In [1]: import numpy as np

In [2]: np.set_printoptions(suppress=True, linewidth=120)

In [3]: M2 = np.array([[2, 1], [2, 3]])

In [4]: J = np.tile(M2, (2, 2))

In [5]: J
Out[5]: 
array([[2, 1, 2, 1],
       [2, 3, 2, 3],
       [2, 1, 2, 1],
       [2, 3, 2, 3]])

In [6]: # column 2 repeats column 0

In [7]: U, s, VT = np.linalg.svd(J)

In [8]: s.round(2) + 0
Out[8]: array([8.26, 1.94, 0.  , 0.  ])

In [9]: np.argmax(s[:-1] / (s[1:] + 1e-6)) + 1
Out[9]: np.int64(2)

In [10]: M2 = U[:, :2] @ np.diag(s[:2]) @ VT[:2]

In [11]: np.round(np.abs(J - M2).max(), 2)
Out[11]: np.float64(0.0)

In [12]: np.linalg.matrix_rank(J, rtol=0.05)
Out[12]: np.int64(2)

In [13]: np.abs(np.diag(np.linalg.qr(J)[1])) > 1e-9
Out[13]: array([ True,  True, False, False])

In [14]: np.round(J @ np.linalg.pinv(J) @ J, 2)
Out[14]: 
array([[2., 1., 2., 1.],
       [2., 3., 2., 3.],
       [2., 1., 2., 1.],
       [2., 3., 2., 3.]])

In [15]: try:
    ...:     np.linalg.inv(J)
    ...: except np.linalg.LinAlgError as e:
    ...:     print(repr(e))
    ...: 
LinAlgError('Singular matrix')

In [16]: round(float(np.linalg.det(J[::-1])), 2)
Out[16]: 0.0

In [17]: np.kron(np.eye(2, dtype=int), J)
Out[17]: 
array([[2, 1, 2, 1, 0, 0, 0, 0],
       [2, 3, 2, 3, 0, 0, 0, 0],
       [2, 1, 2, 1, 0, 0, 0, 0],
       [2, 3, 2, 3, 0, 0, 0, 0],
       [0, 0, 0, 0, 2, 1, 2, 1],
       [0, 0, 0, 0, 2, 3, 2, 3],
       [0, 0, 0, 0, 2, 1, 2, 1],
       [0, 0, 0, 0, 2, 3, 2, 3]])

In [18]: X = np.abs(np.array([[4, -6], [-4, -9]])) + np.eye(2)

In [19]: X = X / X.sum(axis=1, keepdims=True)

In [20]: X.round(2)
Out[20]: 
array([[0.45, 0.55],
       [0.29, 0.71]])

In [21]: # a transition matrix

In [22]: np.round(np.einsum("ii->", X), 2)
Out[22]: np.float64(1.17)

In [23]: round(np.linalg.eigvals(X).sum().real, 2)
Out[23]: np.float64(1.17)

In [24]: round(np.linalg.det(2 * X), 2), round(np.linalg.det(X), 2)
Out[24]: (np.float64(0.68), np.float64(0.17))

In [25]: np.round(np.linalg.det(X[::-1]), 2)
Out[25]: np.float64(-0.17)

In [26]: np.round(np.linalg.eigvals(X), 2)
Out[26]: array([0.17, 1.  ])

In [27]: round(float(np.linalg.det(X.T)), 2)
Out[27]: 0.17

In [28]: rng = np.random.default_rng(80)

In [29]: idx = rng.permutation(2)

In [30]: M2 = X[:, idx] * rng.choice([-1, 1], 2)

In [31]: M2.round(2)
Out[31]: 
array([[ 0.55, -0.45],
       [ 0.71, -0.29]])

In [32]: U, _, VT = np.linalg.svd(X.T @ M2)

In [33]: idx
Out[33]: array([1, 0])

In [34]: M2 = X / np.linalg.norm(X, axis=1, keepdims=True)

In [35]: gram = M2 @ M2.T

In [36]: np.round(np.degrees(np.arccos(np.clip(gram[0, 1], -1, 1))), 2)
Out[36]: np.float64(18.0)

In [37]: gram[0].round(2)
Out[37]: array([1.  , 0.95])

In [38]: (gram - 2 * np.eye(2)).round(6).argmax(axis=1)
Out[38]: array([1, 0])

In [39]: W = np.array([[5, 3, -5, 4, -5],
    ...:     [2, 1, 2, -3, 4],
    ...:     [-4, 0, 5, -3, -2],
    ...:     [5, 2, -4, -4, 0]])

In [40]: b = np.array([-8, 9, 1, 0, -8])

In [41]: hid = np.maximum(J @ W + b, 0)

In [42]: np.linalg.matrix_rank(hid)
Out[42]: np.int64(2)

In [43]: Z = np.array([[2, 1], [0, 2], [3, 2], [2, 1], [0, 0]])

In [44]: (hid @ Z).round(6).argmax(axis=1)
Out[44]: array([1, 1, 1, 1])

In [45]: ev, V = np.linalg.eig(X)

In [46]: np.round(np.sort(np.linalg.eigvals(X.T)), 2)
Out[46]: array([0.17, 1.  ])

In [47]: np.round(np.sort(np.linalg.eigvals(np.linalg.inv(X))), 2)
Out[47]: array([1.  , 5.92])

In [48]: data = np.array([[1.1, 0.1, -0.6],
    ...:     [-0.6, 0.6, -2.1],
    ...:     [-0.7, -0.1, 0.7],
    ...:     [-1.2, -1.2, -0.4],
    ...:     [1.2, -1.0, 0.8],
    ...:     [0.2, 0.0, 0.8],
    ...:     [-0.3, -0.7, 2.8],
    ...:     [-1.5, 1.2, 0.6],
    ...:     [-0.4, 0.4, 2.0],
    ...:     [1.0, 0.2, -0.2],
    ...:     [-1.1, 0.0, -0.5]])

In [49]: data[2] *= 5

In [50]: data
Out[50]: 
array([[ 1.1,  0.1, -0.6],
       [-0.6,  0.6, -2.1],
       [-3.5, -0.5,  3.5],
       [-1.2, -1.2, -0.4],
       [ 1.2, -1. ,  0.8],
       [ 0.2,  0. ,  0.8],
       [-0.3, -0.7,  2.8],
       [-1.5,  1.2,  0.6],
       [-0.4,  0.4,  2. ],
       [ 1. ,  0.2, -0.2],
       [-1.1,  0. , -0.5]])

In [51]: ang = np.radians(34)

In [52]: R = np.eye(3)

In [53]: R[1, 1] = R[0, 0] = np.cos(ang)

In [54]: R[1, 0], R[0, 1] = -np.sin(ang), np.sin(ang)

In [55]: R.round(2)
Out[55]: 
array([[ 0.83,  0.56,  0.  ],
       [-0.56,  0.83,  0.  ],
       [ 0.  ,  0.  ,  1.  ]])

In [56]: M2 = data @ R.T

In [57]: np.allclose(np.linalg.norm(data, axis=1), np.linalg.norm(M2, axis=1))
Out[57]: True

In [58]: np.round(np.linalg.svd(data, compute_uv=False), 2), np.round(np.linalg.svd(M2, compute_uv=False), 2)
Out[58]: (array([6.3 , 3.68, 2.1 ]), array([6.3 , 3.68, 2.1 ]))

In [59]: t3 = np.stack([data, -1 * data, data[::-1]])

In [60]: np.linalg.matrix_rank(t3.reshape(3, -1))
Out[60]: np.int64(2)

In [61]: t3.sum(axis=0)
Out[61]: 
array([[-1.1,  0. , -0.5],
       [ 1. ,  0.2, -0.2],
       [-0.4,  0.4,  2. ],
       [-1.5,  1.2,  0.6],
       [-0.3, -0.7,  2.8],
       [ 0.2,  0. ,  0.8],
       [ 1.2, -1. ,  0.8],
       [-1.2, -1.2, -0.4],
       [-3.5, -0.5,  3.5],
       [-0.6,  0.6, -2.1],
       [ 1.1,  0.1, -0.6]])

In [62]: np.round(np.linalg.norm(t3, axis=(1, 2)), 2)
Out[62]: array([7.59, 7.59, 7.59])

In [63]: t3.shape
Out[63]: (3, 11, 3)

In [64]: np.linalg.matrix_rank(t3)
Out[64]: array([3, 3, 3])

In [65]: np.einsum("bij,cij->bc", t3, t3)
Out[65]: 
array([[ 57.59, -57.59,  20.54],
       [-57.59,  57.59, -20.54],
       [ 20.54, -20.54,  57.59]])
